In [1]: import numpy as np

In [2]: np.set_printoptions(precision=2, suppress=True, linewidth=140, sign=" ")

In [3]: def rd(a):
   ...:     return np.round(a, 2) + 0
   ...: 

In [4]: mat = np.load("arr.npy")

In [5]: rd(mat)
Out[5]: 
array([[-0.85,  0.47,  0.7 ,  0.18,  0.74,  0.72,  0.71, -0.41,  0.44,  0.41, -0.37],
       [ 0.47, -1.2 , -0.31, -0.63,  0.07, -0.38,  1.2 ,  0.92, -0.41,  0.21, -0.92],
       [ 0.7 , -0.31, -1.53,  0.42, -0.59, -0.3 , -0.74, -0.43,  0.73,  0.83, -0.2 ],
       [ 0.18, -0.63,  0.42,  0.13, -0.13,  0.23, -0.75,  0.96, -0.81, -0.06, -0.07],
       [ 0.74,  0.07, -0.59, -0.13,  0.22, -0.89,  0.78,  0.45,  0.41,  0.54, -0.32],
       [ 0.72, -0.38, -0.3 ,  0.23, -0.89, -0.12, -0.33, -0.94, -0.66, -0.44, -0.24],
       [ 0.71,  1.2 , -0.74, -0.75,  0.78, -0.33,  0.1 , -0.95, -0.05, -0.91, -0.88],
       [-0.41,  0.92, -0.43,  0.96,  0.45, -0.94, -0.95,  0.01, -0.46,  0.14,  0.22],
       [ 0.44, -0.41,  0.73, -0.81,  0.41, -0.66, -0.05, -0.46, -0.31, -0.8 , -0.55],
       [ 0.41,  0.21,  0.83, -0.06,  0.54, -0.44, -0.91,  0.14, -0.8 , -0.59, -0.33],
       [-0.37, -0.92, -0.2 , -0.07, -0.32, -0.24, -0.88,  0.22, -0.55, -0.33,  0.15]])

In [6]: Y = mat / np.sqrt((mat ** 2).mean(axis=1, keepdims=True))

In [7]: rd(np.linalg.norm(Y, axis=1))
Out[7]: array([ 3.32,  3.32,  3.32,  3.32,  3.32,  3.32,  3.32,  3.32,  3.32,  3.32,  3.32])

In [8]: np.linalg.matrix_rank(mat, rtol=0.1)
Out[8]: np.int64(9)

In [9]: print(rd(np.linalg.norm(mat, 2) / np.linalg.norm(mat)))
0.45

In [10]: u = np.array([-1, -2, -2])

In [11]: rd(np.convolve(mat[2], u))
Out[11]: array([-0.7 , -1.09,  0.74,  3.26,  2.81,  0.64,  2.51,  2.5 ,  1.6 , -1.44, -2.93, -1.26,  0.41])

In [12]: rd(np.correlate(mat[2], mat[9], "full"))
Out[12]: 
array([-0.23, -0.32,  0.12,  1.12,  0.48, -0.14,  2.85,  0.82,  0.7 ,  0.26, -1.67,  0.06, -1.6 , -1.5 , -0.68, -0.13,  0.06,  0.68,  0.3 ,
        0.3 , -0.08])

In [13]: F = np.load("a.npy")

In [14]: rd(F)
Out[14]: 
array([[ 0.42, -0.41, -0.27, -0.04,  0.06],
       [-0.41,  0.71, -0.19, -0.03,  0.04],
       [-0.27, -0.19,  0.88, -0.02,  0.03],
       [-0.04, -0.03, -0.02,  1.  ,  0.  ],
       [ 0.06,  0.04,  0.03,  0.  ,  0.99]])

In [15]: U, sv, VT = np.linalg.svd(F)

In [16]: vecs = VT[:(sv > 1e-8).sum()]

In [17]: rng = np.random.default_rng(819)

In [18]: x = F[4] + 2 * F[0] + rng.integers(2) * np.eye(5)[1]

In [19]: rd(x)
Out[19]: array([ 0.9 ,  0.23, -0.51, -0.07,  1.11])

In [20]: rd(np.linalg.norm(x - vecs.T @ vecs @ x))
Out[20]: np.float64(0.54)

In [21]: x = np.array([1, 4, -3, 3, -3])

In [22]: print(rd(np.eye(5) - F))
[[ 0.58  0.41  0.27  0.04 -0.06]
 [ 0.41  0.29  0.19  0.03 -0.04]
 [ 0.27  0.19  0.12  0.02 -0.03]
 [ 0.04  0.03  0.02  0.    0.  ]
 [-0.06 -0.04 -0.03  0.    0.01]]

In [23]: rd(np.linalg.eigvalsh(2 * F - np.eye(5)))
Out[23]: array([-1.,  1.,  1.,  1.,  1.])

In [24]: lab = rng.permutation(5)

In [25]: lab
Out[25]: array([ 4,  1,  3,  2,  0])

In [26]: Y = F[lab][:, lab]

In [27]: np.allclose(Y, F)
Out[27]: False

In [28]: rd(Y)
Out[28]: 
array([[ 0.99,  0.04,  0.  ,  0.03,  0.06],
       [ 0.04,  0.71, -0.03, -0.19, -0.41],
       [ 0.  , -0.03,  1.  , -0.02, -0.04],
       [ 0.03, -0.19, -0.02,  0.88, -0.27],
       [ 0.06, -0.41, -0.04, -0.27,  0.42]])

In [29]: rd(np.diag(Y))
Out[29]: array([ 0.99,  0.71,  1.  ,  0.88,  0.42])

In [30]: w, vecs = np.linalg.eigh(F)

In [31]: (w > 1e-8).sum(), (w < -1e-8).sum()
Out[31]: (np.int64(4), np.int64(0))

In [32]: np.unique(w.round(6) + 0, return_counts=True)[1]
Out[32]: array([ 1,  4])

In [33]: rd(np.linalg.eigvalsh(F + 5 * np.eye(5)))
Out[33]: array([ 5.,  6.,  6.,  6.,  6.])

In [34]: rd(np.linalg.svd(F, compute_uv=False))
Out[34]: array([ 1.,  1.,  1.,  1.,  0.])

In [35]: print(rd(vecs.T @ vecs))
[[ 1.  0.  0.  0.  0.]
 [ 0.  1.  0.  0.  0.]
 [ 0.  0.  1.  0.  0.]
 [ 0.  0.  0.  1.  0.]
 [ 0.  0.  0.  0.  1.]]

In [36]: M = np.tril(np.array([[0, 2, -1, 0, -7, -4, -4, 3, 0],
    ...:     [-1, 3, 7, 8, -2, -3, -8, -6, 9],
    ...:     [-9, 1, 0, -2, 7, 0, -1, 0, 2],
    ...:     [-1, 4, 6, -5, -9, -4, -7, 4, -6],
    ...:     [9, 0, 3, -9, 3, 8, -8, 9, -6],
    ...:     [3, -4, 2, -9, 3, -9, -7, 0, 2],
    ...:     [7, -4, 0, 7, -9, 2, 5, 0, 6],
    ...:     [3, -3, 3, -1, -7, -4, -1, -6, 7],
    ...:     [0, -9, -1, 5, 0, 4, -6, -1, 6]]), -1) + np.eye(9, dtype=int)

In [37]: M
Out[37]: 
array([[ 1,  0,  0,  0,  0,  0,  0,  0,  0],
       [-1,  1,  0,  0,  0,  0,  0,  0,  0],
       [-9,  1,  1,  0,  0,  0,  0,  0,  0],
       [-1,  4,  6,  1,  0,  0,  0,  0,  0],
       [ 9,  0,  3, -9,  1,  0,  0,  0,  0],
       [ 3, -4,  2, -9,  3,  1,  0,  0,  0],
       [ 7, -4,  0,  7, -9,  2,  1,  0,  0],
       [ 3, -3,  3, -1, -7, -4, -1,  1,  0],
       [ 0, -9, -1,  5,  0,  4, -6, -1,  1]])

In [38]: # triangular: eigenvalues sit on the diagonal

In [39]: np.linalg.matrix_rank(M, rtol=0.1)
Out[39]: np.int64(6)

In [40]: print([round(float(x), 2) for x in np.linalg.svd(M, compute_uv=False)[:3]])
[17.93, 17.49, 12.0]

In [41]: m1 = np.load("dump.npy")

In [42]: print(m1)
[[  4.   4.   3.   3.   1.   1.   1.   5.   3.   5.]
 [  4.  19.  12.  12.   4.   4.   4.  20.  12.  20.]
 [  3.  12.  12.   9.   3.   3.   3.  15.   9.  15.]
 [  3.  12.   9.  12.   3.   3.   3.  15.   9.  15.]
 [  1.   4.   3.   3.   4.   1.   1.   5.   3.   5.]
 [  1.   4.   3.   3.   1.   4.   1.   5.   3.   5.]
 [  1.   4.   3.   3.   1.   1.   4.   5.   3.   5.]
 [  5.  20.  15.  15.   5.   5.   5.  28.  15.  25.]
 [  3.  12.   9.   9.   3.   3.   3.  15.  12.  15.]
 [  5.  20.  15.  15.   5.   5.   5.  25.  15.  28.]]

In [43]: # symmetric

In [44]: Y = np.linalg.inv(m1)

In [45]: rd(np.linalg.det(m1) * np.linalg.det(Y))
Out[45]: np.float64(1.0)

In [46]: np.allclose(Y, m1.T)
Out[46]: False

In [47]: rd(np.linalg.cond(m1))
Out[47]: np.float64(33.33)

In [48]: rd(np.linalg.inv(Y))
Out[48]: 
array([[  4.,   4.,   3.,   3.,   1.,   1.,   1.,   5.,   3.,   5.],
       [  4.,  19.,  12.,  12.,   4.,   4.,   4.,  20.,  12.,  20.],
       [  3.,  12.,  12.,   9.,   3.,   3.,   3.,  15.,   9.,  15.],
       [  3.,  12.,   9.,  12.,   3.,   3.,   3.,  15.,   9.,  15.],
       [  1.,   4.,   3.,   3.,   4.,   1.,   1.,   5.,   3.,   5.],
       [  1.,   4.,   3.,   3.,   1.,   4.,   1.,   5.,   3.,   5.],
       [  1.,   4.,   3.,   3.,   1.,   1.,   4.,   5.,   3.,   5.],
       [  5.,  20.,  15.,  15.,   5.,   5.,   5.,  28.,  15.,  25.],
       [  3.,  12.,   9.,   9.,   3.,   3.,   3.,  15.,  12.,  15.],
       [  5.,  20.,  15.,  15.,   5.,   5.,   5.,  25.,  15.,  28.]])

In [49]: rd(np.linalg.norm(m1, 2) / np.linalg.norm(m1))
Out[49]: np.float64(1.0)

In [50]: np.linalg.matrix_rank(m1, rtol=0.1)
Out[50]: np.int64(1)

In [51]: round(np.log10(np.linalg.cond(m1)))
Out[51]: 2

In [52]: [round(float(x), 2) for x in np.linalg.svd(m1, compute_uv=False)[:3]]
Out[52]: [100.0, 3.0, 3.0]

In [53]: np.linalg.cond(m1) > 100
Out[53]: np.False_

In [54]: x = np.array([0, 1, 0, 2, 1, 2, 2, 0, 0, 0])

In [55]: target = m1 @ x

In [56]: target
Out[56]: array([ 15.,  63.,  45.,  51.,  18.,  21.,  21.,  75.,  45.,  75.])

In [57]: rd(np.linalg.solve(m1, target))
Out[57]: array([ 0.,  1.,  0.,  2.,  1.,  2.,  2.,  0.,  0.,  0.])

In [58]: print(rd(np.linalg.solve(m1, target + m1[:, 9])))
[ 0.  1.  0.  2.  1.  2.  2.  0.  0.  1.]

In [59]: data = np.diag(np.array([-5, 1, -4, -5, 1, 3, 3, 5, -2]))

In [60]: print(data)
[[-5  0  0  0  0  0  0  0  0]
 [ 0  1  0  0  0  0  0  0  0]
 [ 0  0 -4  0  0  0  0  0  0]
 [ 0  0  0 -5  0  0  0  0  0]
 [ 0  0  0  0  1  0  0  0  0]
 [ 0  0  0  0  0  3  0  0  0]
 [ 0  0  0  0  0  0  3  0  0]
 [ 0  0  0  0  0  0  0  5  0]
 [ 0  0  0  0  0  0  0  0 -2]]

In [61]: x = np.array([-1, 3, -1, 0, -5, 2, -3, -2, 5])

In [62]: target = data @ x

In [63]: target
Out[63]: array([  5,   3,   4,   0,  -5,   6,  -9, -10, -10])

In [64]: rd(np.linalg.solve(data.T, data[6]))
Out[64]: array([ 0.,  0.,  0.,  0.,  0.,  0.,  1.,  0.,  0.])

In [65]: w, vecs = np.linalg.eigh(data)

In [66]: x = np.array([6, 8, 2, 9, 0, 7, 6, 8, 7])

In [67]: (np.sign(vecs[:, -1].round(6)) == np.sign(vecs[0, -1].round(6))).astype(int)
Out[67]: array([ 1,  1,  1,  1,  1,  1,  1,  0,  1])

In [68]: print(vecs * np.maximum(w, 0) @ vecs.T)
[[ 0.  0.  0.  0.  0.  0.  0.  0.  0.]
 [ 0.  1.  0.  0.  0.  0.  0.  0.  0.]
 [ 0.  0.  0.  0.  0.  0.  0.  0.  0.]
 [ 0.  0.  0.  0.  0.  0.  0.  0.  0.]
 [ 0.  0.  0.  0.  1.  0.  0.  0.  0.]
 [ 0.  0.  0.  0.  0.  3.  0.  0.  0.]
 [ 0.  0.  0.  0.  0.  0.  3.  0.  0.]
 [ 0.  0.  0.  0.  0.  0.  0.  5.  0.]
 [ 0.  0.  0.  0.  0.  0.  0.  0.  0.]]

In [69]: np.trace(M)
Out[69]: np.int64(9)

In [70]: M @ M
Out[70]: 
array([[  1,   0,   0,   0,   0,   0,   0,   0,   0],
       [ -2,   1,   0,   0,   0,   0,   0,   0,   0],
       [-19,   2,   1,   0,   0,   0,   0,   0,   0],
       [-60,  14,  12,   1,   0,   0,   0,   0,   0],
       [  0, -33, -48, -18,   1,   0,   0,   0,   0],
       [ 28, -42, -41, -45,   6,   1,   0,   0,   0],
       [-64,  12,  19,  77, -12,   4,   1,   0,   0],
       [-99,  13, -29,  90, -17, -10,  -2,   1,   0],
       [-20,  12,  33, -67,  73,   0, -11,  -2,   1]])

In [71]: np.linalg.matrix_power(M, 2)
Out[71]: 
array([[  1,   0,   0,   0,   0,   0,   0,   0,   0],
       [ -2,   1,   0,   0,   0,   0,   0,   0,   0],
       [-19,   2,   1,   0,   0,   0,   0,   0,   0],
       [-60,  14,  12,   1,   0,   0,   0,   0,   0],
       [  0, -33, -48, -18,   1,   0,   0,   0,   0],
       [ 28, -42, -41, -45,   6,   1,   0,   0,   0],
       [-64,  12,  19,  77, -12,   4,   1,   0,   0],
       [-99,  13, -29,  90, -17, -10,  -2,   1,   0],
       [-20,  12,  33, -67,  73,   0, -11,  -2,   1]])

In [72]: (M - M.T) / 2
Out[72]: 
array([[ 0. ,  0.5,  4.5,  0.5, -4.5, -1.5, -3.5, -1.5,  0. ],
       [-0.5,  0. , -0.5, -2. ,  0. ,  2. ,  2. ,  1.5,  4.5],
       [-4.5,  0.5,  0. , -3. , -1.5, -1. ,  0. , -1.5,  0.5],
       [-0.5,  2. ,  3. ,  0. ,  4.5,  4.5, -3.5,  0.5, -2.5],
       [ 4.5,  0. ,  1.5, -4.5,  0. , -1.5,  4.5,  3.5,  0. ],
       [ 1.5, -2. ,  1. , -4.5,  1.5,  0. , -1. ,  2. , -2. ],
       [ 3.5, -2. ,  0. ,  3.5, -4.5,  1. ,  0. ,  0.5,  3. ],
       [ 1.5, -1.5,  1.5, -0.5, -3.5, -2. , -0.5,  0. ,  0.5],
       [ 0. , -4.5, -0.5,  2.5,  0. ,  2. , -3. , -0.5,  0. ]])
